In [1]: import numpy as np

In [2]: np.set_printoptions(precision=1, suppress=True, linewidth=160)

In [3]: J = np.loadtxt("x.csv", delimiter=",")

In [4]: print(J)
[[ 1.  0.  0.]
 [ 3.  1.  0.]
 [ 5. -5.  1.]]

In [5]: # triangular

In [6]: print(np.linalg.matrix_rank(J - J[0, 0] * np.eye(3)))
2

In [7]: print([int(np.linalg.matrix_rank(np.linalg.matrix_power(J, p))) for p in range(1, 4)])
[3, 3, 3]

In [8]: print(np.linalg.cond(J) > 100)
True

In [9]: arr = np.load("mat.npy")

In [10]: print(arr)
[[ 0  0  0  0  0 -1  0  0  2]
 [ 2 -1  0  0  0  1  0 -1  0]
 [-1  1  1  0  0 -1  0  2 -1]
 [ 0  0  0 -1  0  0  0  0  0]
 [ 0  0  0  0  0  0  0  0  0]
 [ 0  0  2  0  0  0  0 -1  1]
 [ 0  0  0  0 -1  0 -2  0  0]
 [-2  1  0  0  0  1  0 -1 -2]
 [ 1  0 -2  0  0 -2  0 -1  1]]

In [11]: left, sig, Vh = np.linalg.svd(J)

In [12]: print(sig.round(1) + 0)
[7.3 2.8 0. ]

In [13]: B = left[:, :2] @ np.diag(sig[:2]) @ Vh[:2]

In [14]: print(round(np.abs(J - B).max(), 1))
0.0

In [15]: print(B.round(1) + 0)
[[ 1.  0.  0.]
 [ 3.  1.  0.]
 [ 5. -5.  1.]]

In [16]: print(round(float(np.linalg.norm(J - B) / np.linalg.norm(J)), 1))
0.0

In [17]: print([round(float(x), 1) for x in np.linalg.svd(B, compute_uv=False)[:3]])
[7.3, 2.8, 0.0]

In [18]: print(np.argsort(-np.linalg.norm(B, axis=0).round(6), kind="stable")[:3])
[0 1 2]

In [19]: print(np.linalg.cond(B) > 100)
True

In [20]: print(np.allclose(arr, arr.T))
False

In [21]: print(np.sort(np.abs(np.linalg.eigvals(arr))))
[0.  0.2 1.  1.7 1.7 2.  2.7 2.7 3.8]

In [22]: print((arr + arr.T) / 2)
[[ 0.   1.  -0.5  0.   0.  -0.5  0.  -1.   1.5]
 [ 1.  -1.   0.5  0.   0.   0.5  0.   0.   0. ]
 [-0.5  0.5  1.   0.   0.   0.5  0.   1.  -1.5]
 [ 0.   0.   0.  -1.   0.   0.   0.   0.   0. ]
 [ 0.   0.   0.   0.   0.   0.  -0.5  0.   0. ]
 [-0.5  0.5  0.5  0.   0.   0.   0.   0.  -0.5]
 [ 0.   0.   0.   0.  -0.5  0.  -2.   0.   0. ]
 [-1.   0.   1.   0.   0.   0.   0.  -1.  -1.5]
 [ 1.5  0.  -1.5  0.   0.  -0.5  0.  -1.5  1. ]]

In [23]: data = np.loadtxt("arr.csv", delimiter=",")

In [24]: print(data.round(1) + 0)
[[-1.7  1.6  0.3 -0.4 -1.  -0.3  1.4  0.4]
 [ 1.1 -0.4  0.   0.9  0.8 -2.1 -1.2  0.5]
 [ 1.1 -0.5  0.   0.9  0.8 -2.  -1.3  0.4]
 [ 1.3 -0.6 -0.1  0.9  0.9 -1.8 -1.4  0.4]
 [ 1.7 -1.6 -0.3  0.5  1.1  0.2 -1.4 -0.3]
 [-1.4  1.7  0.4 -0.1 -0.9 -1.2  1.1  0.6]
 [ 0.7 -1.3 -0.3 -0.5  0.3  2.4 -0.2 -0.9]
 [-1.7  1.6  0.3 -0.4 -1.  -0.3  1.4  0.4]
 [ 1.1 -0.4  0.   0.9  0.8 -2.1 -1.2  0.5]
 [-1.4  1.7  0.4 -0.1 -0.8 -1.3  1.1  0.6]
 [ 1.6 -1.7 -0.3  0.4  1.   0.4 -1.4 -0.4]
 [ 0.  -0.7 -0.2 -0.8 -0.1  2.6  0.4 -0.8]
 [ 1.  -1.6 -0.3 -0.3  0.6  2.  -0.6 -0.8]
 [-0.9  1.5  0.3  0.3 -0.5 -2.2  0.5  0.8]
 [-1.7  1.6  0.3 -0.4 -1.  -0.4  1.4  0.4]
 [-1.3  0.7  0.1 -0.9 -0.9  1.8  1.4 -0.3]
 [-1.7  1.6  0.3 -0.5 -1.1  0.   1.5  0.3]
 [-1.7  1.5  0.3 -0.6 -1.1  0.3  1.5  0.2]
 [-1.5  1.7  0.3 -0.2 -0.9 -0.9  1.2  0.6]
 [-1.   0.3  0.  -0.9 -0.7  2.2  1.2 -0.5]
 [-0.2  1.   0.2  0.7  0.  -2.6 -0.2  0.9]
 [-1.6  1.7  0.3 -0.2 -1.  -0.9  1.2  0.5]
 [-1.5  1.7  0.4 -0.1 -0.9 -1.2  1.1  0.6]
 [-1.3  1.7  0.4  0.  -0.8 -1.5  1.   0.7]
 [-1.6  1.3  0.2 -0.7 -1.1  0.8  1.5  0. ]
 [ 1.5 -1.7 -0.3  0.2  0.9  0.9 -1.2 -0.5]
 [ 1.7 -1.4 -0.3  0.6  1.1 -0.5 -1.5 -0.1]
 [-1.6  1.7  0.3 -0.4 -1.  -0.5  1.4  0.4]
 [ 0.  -0.8 -0.2 -0.7 -0.1  2.6  0.4 -0.8]
 [ 0.5 -1.2 -0.3 -0.6  0.2  2.5 -0.1 -0.9]
 [ 1.4 -1.7 -0.4  0.   0.8  1.4 -1.  -0.7]
 [ 1.6 -1.1 -0.2  0.8  1.  -1.1 -1.5  0.1]
 [-0.4  1.1  0.3  0.6 -0.2 -2.5  0.   0.9]
 [ 1.  -1.5 -0.3 -0.3  0.5  2.1 -0.6 -0.8]
 [-0.6  1.2  0.3  0.5 -0.3 -2.4  0.1  0.9]
 [ 0.4 -1.1 -0.3 -0.6  0.1  2.5  0.  -0.9]
 [-1.   1.6  0.3  0.3 -0.6 -2.   0.6  0.8]]

In [25]: # looks like rank 2

In [26]: W2 = data[[14, 9]].astype(float)

In [27]: for _ in range(7):
    ...:     labels = np.linalg.norm(data[:, None] - W2, axis=-1).argmin(axis=1)
    ...:     W2 = np.array([data[labels == j].mean(axis=0) for j in range(2)])
    ...: 

In [28]: print(labels)
[1 1 0 0 0 1 0 1 1 1 0 0 0 1 1 1 1 1 1 0 1 1 1 1 1 0 0 1 0 0 0 0 1 0 1 0 1]

In [29]: print(W2.round(1) + 0)
[[ 0.9 -1.1 -0.2  0.   0.5  1.  -0.6 -0.5]
 [-1.1  1.3  0.3  0.  -0.6 -1.   0.8  0.5]]

In [30]: dist = np.linalg.norm(data[:, None] - data[None], axis=-1)

In [31]: print(np.linalg.norm(data - data.mean(axis=0), axis=1))
[2.6 3.1 3.2 3.2 3.4 2.6 3.3 2.6 3.1 2.6 3.4 3.2 3.4 2.6 2.6 2.8 2.6 2.6 2.6 2.9 2.8 2.6 2.6 2.6 2.7 3.4 3.4 2.6 3.2 3.3 3.4 3.3 2.7 3.4 2.7 3.3 2.6]

In [32]: print(np.linalg.matrix_rank(dist ** 2))
3

In [33]: print(np.linalg.norm(data, axis=1))
[3. 3. 3. 3. 3. 3. 3. 3. 3. 3. 3. 3. 3. 3. 3. 3. 3. 3. 3. 3. 3. 3. 3. 3. 3. 3. 3. 3. 3. 3. 3. 3. 3. 3. 3. 3. 3.]

In [34]: B = np.array([[2, 2], [2, 1], [0, 0], [1, 2], [0, 0], [1, 1], [2, 1], [0, 2]])

In [35]: print(np.linalg.matrix_rank(np.vstack([data, B.T])))
4

In [36]: print(np.einsum("ik,kj->ij", data, B))
[[ 2.1 -0.7]
 [-2.2  1.2]
 [-2.3  1.2]
 [-2.4  1.2]
 [-2.1  0.7]
 [ 1.4 -0.2]
 [ 0.1 -0.5]
 [ 2.1 -0.7]
 [-2.3  1.2]
 [ 1.3 -0.2]
 [-2.   0.6]
 [ 1.1 -0.9]
 [-0.5 -0.2]
 [ 0.3  0.4]
 [ 2.  -0.6]
 [ 2.4 -1.2]
 [ 2.2 -0.8]
 [ 2.3 -0.9]
 [ 1.6 -0.4]
 [ 2.2 -1.2]
 [-0.8  0.8]
 [ 1.7 -0.4]
 [ 1.5 -0.3]
 [ 1.2 -0.1]
 [ 2.4 -1. ]
 [-1.7  0.4]
 [-2.4  0.9]
 [ 1.9 -0.6]
 [ 1.1 -0.9]
 [ 0.4 -0.6]
 [-1.3  0.2]
 [-2.5  1.1]
 [-0.5  0.7]
 [-0.4 -0.3]
 [-0.3  0.6]
 [ 0.6 -0.7]
 [ 0.5  0.2]]

In [37]: print(np.einsum("ik,kj->ji", data, B))
[[ 2.1 -2.2 -2.3 -2.4 -2.1  1.4  0.1  2.1 -2.3  1.3 -2.   1.1 -0.5  0.3  2.   2.4  2.2  2.3  1.6  2.2 -0.8  1.7  1.5  1.2  2.4 -1.7 -2.4  1.9  1.1  0.4 -1.3
  -2.5 -0.5 -0.4 -0.3  0.6  0.5]
 [-0.7  1.2  1.2  1.2  0.7 -0.2 -0.5 -0.7  1.2 -0.2  0.6 -0.9 -0.2  0.4 -0.6 -1.2 -0.8 -0.9 -0.4 -1.2  0.8 -0.4 -0.3 -0.1 -1.   0.4  0.9 -0.6 -0.9 -0.6  0.2
   1.1  0.7 -0.3  0.6 -0.7  0.2]]

In [38]: print(data @ B)
[[ 2.1 -0.7]
 [-2.2  1.2]
 [-2.3  1.2]
 [-2.4  1.2]
 [-2.1  0.7]
 [ 1.4 -0.2]
 [ 0.1 -0.5]
 [ 2.1 -0.7]
 [-2.3  1.2]
 [ 1.3 -0.2]
 [-2.   0.6]
 [ 1.1 -0.9]
 [-0.5 -0.2]
 [ 0.3  0.4]
 [ 2.  -0.6]
 [ 2.4 -1.2]
 [ 2.2 -0.8]
 [ 2.3 -0.9]
 [ 1.6 -0.4]
 [ 2.2 -1.2]
 [-0.8  0.8]
 [ 1.7 -0.4]
 [ 1.5 -0.3]
 [ 1.2 -0.1]
 [ 2.4 -1. ]
 [-1.7  0.4]
 [-2.4  0.9]
 [ 1.9 -0.6]
 [ 1.1 -0.9]
 [ 0.4 -0.6]
 [-1.3  0.2]
 [-2.5  1.1]
 [-0.5  0.7]
 [-0.4 -0.3]
 [-0.3  0.6]
 [ 0.6 -0.7]
 [ 0.5  0.2]]

In [39]: labels = data[:, 4] > np.median(data[:, 4])

In [40]: f = data[labels].mean(axis=0) - data[~labels].mean(axis=0)

In [41]: print(np.argsort(-np.abs(f).round(6), kind="stable"))
[1 0 6 4 5 7 2 3]

In [42]: print(f)
[ 2.3 -2.5 -0.5  0.4  1.4  1.1 -1.9 -0.7]

In [43]: feats = np.load("data.npy")

In [44]: print(feats)
[[  0.7  -1.5  -0.3  -2.1  -6. ]
 [ -0.6  -1.1   2.2   0.   -9. ]
 [  0.5  -1.4   0.   -0.3  10. ]
 [ -0.7  -0.3   1.4  -0.1   3. ]
 [ -3.3  -1.    0.3   0.6  13. ]
 [ -0.7  -1.1  -1.6  -0.1 -15. ]
 [  0.   -0.4   0.8  -1.  -14. ]
 [ -0.1   0.2  -0.8  -1.1  -4. ]
 [ -0.1   1.4  -0.1  -0.7   8. ]
 [ -0.1  -0.3   1.1   0.4  -6. ]
 [ -0.7   0.    2.1   0.5   0. ]]

In [45]: t3 = np.stack([feats, 3 * feats, feats[::-1]])

In [46]: print(np.linalg.norm(t3, axis=(1, 2)))
[31.3 93.9 31.3]

In [47]: print(np.einsum("bij,cij->bc", t3, t3))
[[ 979.9 2939.7  105. ]
 [2939.7 8819.1  315.1]
 [ 105.   315.1  979.9]]

In [48]: mat = np.array([[3, 1, 2], [3, 1, 3], [1, 1, 0]])

In [49]: rng = np.random.default_rng(5034)

In [50]: labels = rng.permutation(5)

In [51]: B = feats[:, labels] * rng.choice([-1, 1], 5)

In [52]: print(B)
[[ -0.3  -2.1   1.5  -0.7  -6. ]
 [  2.2   0.    1.1   0.6  -9. ]
 [  0.   -0.3   1.4  -0.5  10. ]
 [  1.4  -0.1   0.3   0.7   3. ]
 [  0.3   0.6   1.    3.3  13. ]
 [ -1.6  -0.1   1.1   0.7 -15. ]
 [  0.8  -1.    0.4  -0.  -14. ]
 [ -0.8  -1.1  -0.2   0.1  -4. ]
 [ -0.1  -0.7  -1.4   0.1   8. ]
 [  1.1   0.4   0.3   0.1  -6. ]
 [  2.1   0.5  -0.    0.7   0. ]]

In [53]: left, _, Vh = np.linalg.svd(feats.T @ B)

In [54]: print(labels)
[2 3 1 0 4]

In [55]: w, V = np.linalg.eig(mat)

In [56]: print(w)
[ 4.9  0.3 -1.3]

In [57]: print(np.round(np.prod(w), 1))
-2.0

In [58]: W0 = np.load("case8.npy")

In [59]: print(W0)
[[-0.5 -0.7 -0.8 -0.7  0.6 -0.2  0.3  0.   0.6  0.3]
 [ 1.   0.6 -0.7  0.2  1.  -0.4  0.8  0.8  1.  -1. ]
 [-1.  -1.  -1.  -0.4  1.   1.  -0.9  1.   1.  -0.9]
 [-1.  -1.  -1.  -0.8  1.   1.  -0.6  0.9  1.  -0.5]
 [ 0.4 -0.7 -1.  -0.9  1.  -1.   1.  -1.   0.1  0.8]
 [ 0.6  0.8  0.9  0.9 -0.8  0.8 -0.8  0.8 -0.2 -0.8]
 [-0.4  0.7  1.   1.  -1.   0.9 -1.   0.4 -1.   0.2]
 [ 0.9  1.   0.7  0.  -0.8 -0.7  0.5 -0.2  0.1 -0.3]
 [-0.6 -0.4  0.8  0.7 -0.6  1.  -0.9  0.9  0.  -0.7]
 [ 0.9  1.   0.8 -0.5 -1.  -1.   0.9 -1.  -1.   1. ]
 [ 0.9  0.9 -0.1 -0.1  0.2 -0.9  0.8 -0.7 -0.2  0. ]
 [ 0.  -0.2  0.4  1.   0.9  0.8 -0.6  0.3 -0.9 -0.8]
 [ 0.6  0.1 -0.5 -0.7  0.4 -0.4  0.6  0.4  0.9 -0.6]
 [-0.8 -0.9 -0.9 -0.9  0.8 -0.2  0.4  0.1  0.9  0.4]
 [ 0.7 -0.4 -0.5  0.5  0.9  0.9 -0.3  1.   1.  -1. ]
 [-0.4  0.2  0.4  0.7  0.1 -0.6  0.  -0.9 -1.   0.9]
 [-0.7 -0.7  0.1  0.6  0.4  0.8 -0.7  0.6 -0.2 -0.3]
 [ 0.2 -0.8 -1.  -0.3  1.  -0.5  0.8  0.1  0.8 -0.8]
 [-0.3 -0.6 -0.3 -0.2  0.3  0.8 -0.5  0.9  0.9 -0.8]
 [-1.  -1.  -1.  -0.9  0.8  0.9 -0.8  0.   0.4  1. ]
 [ 1.   1.   1.   0.7 -1.  -1.   0.3 -1.  -1.   0.9]
 [ 0.9  1.   0.9  0.5 -1.  -0.2  0.   0.3 -0.1 -0.6]]

In [60]: Ac = W0 - W0.mean(axis=0)

In [61]: V = np.linalg.svd(Ac)[2][:3]

In [62]: B = Ac - Ac @ V.T @ V

In [63]: print((Ac @ V.T).std(axis=0))
[1.6 1.3 0.9]

In [64]: print(np.round(np.cov(Ac @ V.T, rowvar=False), 1) + 0)
[[2.7 0.  0. ]
 [0.  1.6 0. ]
 [0.  0.  0.8]]

In [65]: print(np.linalg.norm(B, axis=1).round(6).argmax())
11

In [66]: print(B.std(axis=0))
[0.2 0.2 0.1 0.3 0.3 0.1 0.1 0.1 0.2 0.2]

In [67]: G = np.cov(W0, rowvar=False)

In [68]: print(np.argwhere(np.triu(np.abs(np.corrcoef(W0.T)) > 0.8, 1)))
[[2 4]
 [5 6]
 [5 7]
 [7 9]]

In [69]: print(G.shape)
(10, 10)

In [70]: print(np.corrcoef(W0.T))
[[ 1.   0.8  0.4  0.2 -0.4 -0.6  0.6 -0.4 -0.2 -0.1]
 [ 0.8  1.   0.8  0.5 -0.8 -0.5  0.3 -0.4 -0.6  0.1]
 [ 0.4  0.8  1.   0.8 -0.9 -0.1 -0.2 -0.2 -0.8  0.1]
 [ 0.2  0.5  0.8  1.  -0.5  0.2 -0.4  0.2 -0.6 -0.3]
 [-0.4 -0.8 -0.9 -0.5  1.   0.2  0.1  0.3  0.7 -0.2]
 [-0.6 -0.5 -0.1  0.2  0.2  1.  -0.9  0.8  0.2 -0.5]
 [ 0.6  0.3 -0.2 -0.4  0.1 -0.9  1.  -0.6  0.1  0.3]
 [-0.4 -0.4 -0.2  0.2  0.3  0.8 -0.6  1.   0.6 -0.8]
 [-0.2 -0.6 -0.8 -0.6  0.7  0.2  0.1  0.6  1.  -0.5]
 [-0.1  0.1  0.1 -0.3 -0.2 -0.5  0.3 -0.8 -0.5  1. ]]

In [71]: print(np.argsort(-W0.std(axis=0).round(6), kind="stable"))
[4 5 2 1 8 0 9 7 6 3]

In [72]: print(np.round(np.linalg.eigvalsh(G)[::-1], 1) + 0)
[2.7 1.6 0.8 0.3 0.1 0.  0.  0.  0.  0. ]

In [73]: Ac = (W0 - W0.mean(axis=0)) / W0.std(axis=0)

In [74]: print(Ac.std(axis=0))
[1. 1. 1. 1. 1. 1. 1. 1. 1. 1.]

In [75]: print(np.argwhere(np.abs(Ac) > 2))
[]

In [76]: beta = np.linalg.lstsq(np.delete(Ac, 7, axis=1), Ac[:, 7])[0]

In [77]: print(round(1 - np.var(Ac[:, 7] - np.delete(Ac, 7, axis=1) @ beta), 1))
1.0

In [78]: print(np.abs(beta).argmax())
5

In [79]: dist = np.linalg.norm(W0[:, None] - W0[None], axis=-1)

In [80]: print(np.unravel_index(dist.round(6).argmax(), dist.shape))
(np.int64(2), np.int64(20))

In [81]: print(np.linalg.norm(W0 - W0.mean(axis=0), axis=1))
[1.6 2.3 2.7 2.6 2.7 2.4 2.7 2.1 2.2 3.2 2.  2.  1.6 2.1 2.1 2.2 1.6 2.  1.7 2.6 3.2 2.2]

In [82]: print(np.linalg.norm(W0, axis=1))
[1.7 2.5 3.  2.8 2.7 2.4 2.6 2.  2.3 2.9 1.9 2.1 1.8 2.2 2.4 2.  1.8 2.2 2.  2.7 2.9 2.1]

In [83]: print(dist[5])
[3.9 3.5 4.  4.1 5.  0.  1.7 2.5 1.8 3.9 3.4 2.3 3.4 4.4 2.9 3.4 2.5 4.1 2.8 4.4 3.4 1.5]

In [84]: A = np.load("layer12.npy")

In [85]: print(A)
[[0 0 1 0 0]
 [0 0 0 0 1]
 [0 0 0 1 0]
 [1 0 0 0 0]
 [0 1 0 0 0]]

In [86]: B = np.array([[0, 1, 0], [2, -2, 2]])

In [87]: W2 = np.kron(B, A)

In [88]: print(W2.shape)
(10, 15)

In [89]: print(W2)
[[ 0  0  0  0  0  0  0  1  0  0  0  0  0  0  0]
 [ 0  0  0  0  0  0  0  0  0  1  0  0  0  0  0]
 [ 0  0  0  0  0  0  0  0  1  0  0  0  0  0  0]
 [ 0  0  0  0  0  1  0  0  0  0  0  0  0  0  0]
 [ 0  0  0  0  0  0  1  0  0  0  0  0  0  0  0]
 [ 0  0  2  0  0  0  0 -2  0  0  0  0  2  0  0]
 [ 0  0  0  0  2  0  0  0  0 -2  0  0  0  0  2]
 [ 0  0  0  2  0  0  0  0 -2  0  0  0  0  2  0]
 [ 2  0  0  0  0 -2  0  0  0  0  2  0  0  0  0]
 [ 0  2  0  0  0  0 -2  0  0  0  0  2  0  0  0]]

In [90]: print(round(np.linalg.norm(W2, 2), 1), round(float(np.linalg.norm(B, 2) * np.linalg.norm(A, 2)), 1))
3.5 3.5

In [91]: theta = np.radians(30)

In [92]: r_ = np.eye(15)

In [93]: r_[10, 10] = r_[0, 0] = np.cos(theta)

In [94]: r_[10, 0], r_[0, 10] = -np.sin(theta), np.sin(theta)

In [95]: B = W2 @ r_.T

In [96]: print(np.allclose(np.linalg.norm(W2, axis=1), np.linalg.norm(B, axis=1)))
True

In [97]: print(np.abs(B - W2).max(axis=0))
[0.7 0.  0.  0.  0.  0.  0.  0.  0.  0.  1.3 0.  0.  0.  0. ]

In [98]: print(B)
[[ 0.   0.   0.   0.   0.   0.   0.   1.   0.   0.   0.   0.   0.   0.   0. ]
 [ 0.   0.   0.   0.   0.   0.   0.   0.   0.   1.   0.   0.   0.   0.   0. ]
 [ 0.   0.   0.   0.   0.   0.   0.   0.   1.   0.   0.   0.   0.   0.   0. ]
 [ 0.   0.   0.   0.   0.   1.   0.   0.   0.   0.   0.   0.   0.   0.   0. ]
 [ 0.   0.   0.   0.   0.   0.   1.   0.   0.   0.   0.   0.   0.   0.   0. ]
 [ 0.   0.   2.   0.   0.   0.   0.  -2.   0.   0.   0.   0.   2.   0.   0. ]
 [ 0.   0.   0.   0.   2.   0.   0.   0.   0.  -2.   0.   0.   0.   0.   2. ]
 [ 0.   0.   0.   2.   0.   0.   0.   0.  -2.   0.   0.   0.   0.   2.   0. ]
 [ 2.7  0.   0.   0.   0.  -2.   0.   0.   0.   0.   0.7  0.   0.   0.   0. ]
 [ 0.   2.   0.   0.   0.   0.  -2.   0.   0.   0.   0.   2.   0.   0.   0. ]]

In [99]: print(np.sort(np.abs(np.linalg.eigvals(A)))[::-1])
[1. 1. 1. 1. 1.]

In [100]: print(A @ np.ones(5))
[1. 1. 1. 1. 1.]

In [101]: print(A.sum(axis=1))
[1 1 1 1 1]

In [102]: p = np.eye(5)[4]

In [103]: for _ in range(3):
     ...:     p = p @ A
     ...:     print(p.round(1))
     ...: 
[0. 1. 0. 0. 0.]
[0. 0. 0. 0. 1.]
[0. 1. 0. 0. 0.]
